$ python3 -q
>>> import numpy as np
>>> from numpy import linalg as LA
>>> np.set_printoptions(precision=4, suppress=True, linewidth=140, legacy="1.25")
>>> arr = np.load("data.npy")
>>> arr
array([[1, 0, 2, 0, 1, 0, 2, 1, 0, 1, 1, 1, 1, 2, 0],
       [1, 2, 0, 2, 1, 1, 1, 1, 2, 1, 1, 0, 1, 1, 0],
       [2, 0, 1, 2, 0, 0, 2, 1, 2, 0, 0, 0, 0, 2, 2],
       [1, 1, 2, 0, 2, 1, 0, 1, 1, 1, 1, 1, 1, 0, 1],
       [2, 2, 2, 1, 0, 1, 0, 0, 0, 0, 2, 1, 1, 1, 0],
       [2, 1, 2, 2, 2, 1, 2, 0, 2, 1, 2, 0, 2, 0, 1],
       [1, 0, 2, 1, 2, 1, 2, 2, 1, 0, 2, 0, 2, 1, 1],
       [2, 0, 1, 1, 1, 1, 0, 0, 1, 0, 0, 0, 2, 2, 2],
       [0, 2, 0, 1, 1, 2, 1, 1, 2, 0, 0, 0, 1, 2, 1],
       [1, 2, 2, 1, 1, 1, 1, 0, 2, 2, 2, 1, 2, 1, 1],
       [2, 1, 2, 1, 0, 2, 2, 1, 2, 2, 2, 2, 2, 1, 1],
       [2, 1, 0, 2, 0, 0, 2, 2, 0, 0, 2, 1, 2, 2, 2],
       [2, 2, 2, 0, 2, 1, 0, 1, 0, 0, 2, 1, 2, 1, 2],
       [2, 2, 2, 1, 0, 0, 1, 0, 0, 1, 2, 1, 0, 1, 0],
       [1, 2, 0, 1, 2, 1, 1, 0, 0, 2, 0, 1, 0, 2, 1]])
>>> C2 = arr.T @ arr
>>> np.diag(C2)
array([38, 32, 38, 24, 25, 17, 29, 15, 27, 17, 35, 12, 33, 31, 23])
>>> np.allclose(C2, C2.T)
True
>>> rng = np.random.default_rng(4081)
>>> labels = rng.permutation(15)
>>> other = arr[:, labels] * rng.choice([-1, 1], 15)
>>> other
array([[ 2, -2,  0, -1,  1, -1, -1,  2,  0,  0, -1,  0,  0, -1,  1],
       [ 1,  0,  2, -1,  1, -1,  0,  1,  0, -1, -1, -2,  2, -1,  1],
       [ 2, -1,  2,  0,  2,  0,  0,  2, -2,  0, -1,  0,  2,  0,  0],
       [ 0, -2,  1, -2,  1, -1, -1,  0, -1, -1, -1, -1,  0, -1,  1],
       [ 1, -2,  0,  0,  2, -2, -1,  0,  0, -1,  0, -2,  1,  0,  1],
       [ 0, -2,  2, -2,  2, -2,  0,  2, -1, -1,  0, -1,  2, -1,  2],
       [ 1, -2,  1, -2,  1, -2,  0,  2, -1, -1, -2,  0,  1,  0,  2],
       [ 2, -1,  1, -1,  2,  0,  0,  0, -2, -1,  0,  0,  1,  0,  2],
       [ 2,  0,  2, -1,  0,  0,  0,  1, -1, -2, -1, -2,  1,  0,  1],
       [ 1, -2,  2, -1,  1, -2, -1,  1, -1, -1,  0, -2,  1, -2,  2],
       [ 1, -2,  2,  0,  2, -2, -2,  2, -1, -2, -1, -1,  1, -2,  2],
       [ 2,  0,  0,  0,  2, -2, -1,  2, -2,  0, -2, -1,  2,  0,  2],
       [ 1, -2,  0, -2,  2, -2, -1,  0, -2, -1, -1, -2,  0,  0,  2],
       [ 1, -2,  0,  0,  2, -2, -1,  1,  0,  0,  0, -2,  1, -1,  0],
       [ 2,  0,  0, -2,  1,  0, -1,  1, -1, -1,  0, -2,  1, -2,  0]])
>>> left, _, Vh = LA.svd(arr.T @ other)
>>> labels
array([13,  2,  8,  4,  0, 10, 11,  6, 14,  5,  7,  1,  3,  9, 12])
>>> labels = rng.permutation(15)
>>> labels
array([ 6,  7,  4,  1,  3,  9,  8, 12, 14, 13, 10,  2,  0,  5, 11])
>>> other = arr[labels][:, labels]
>>> np.allclose(other, arr)
False
>>> np.round(LA.det(other), 4), round(LA.det(arr[labels]), 4)
(-13335.0, -13335.0)
>>> np.diag(other)
array([2, 0, 0, 2, 0, 2, 2, 2, 1, 1, 2, 1, 1, 1, 1])
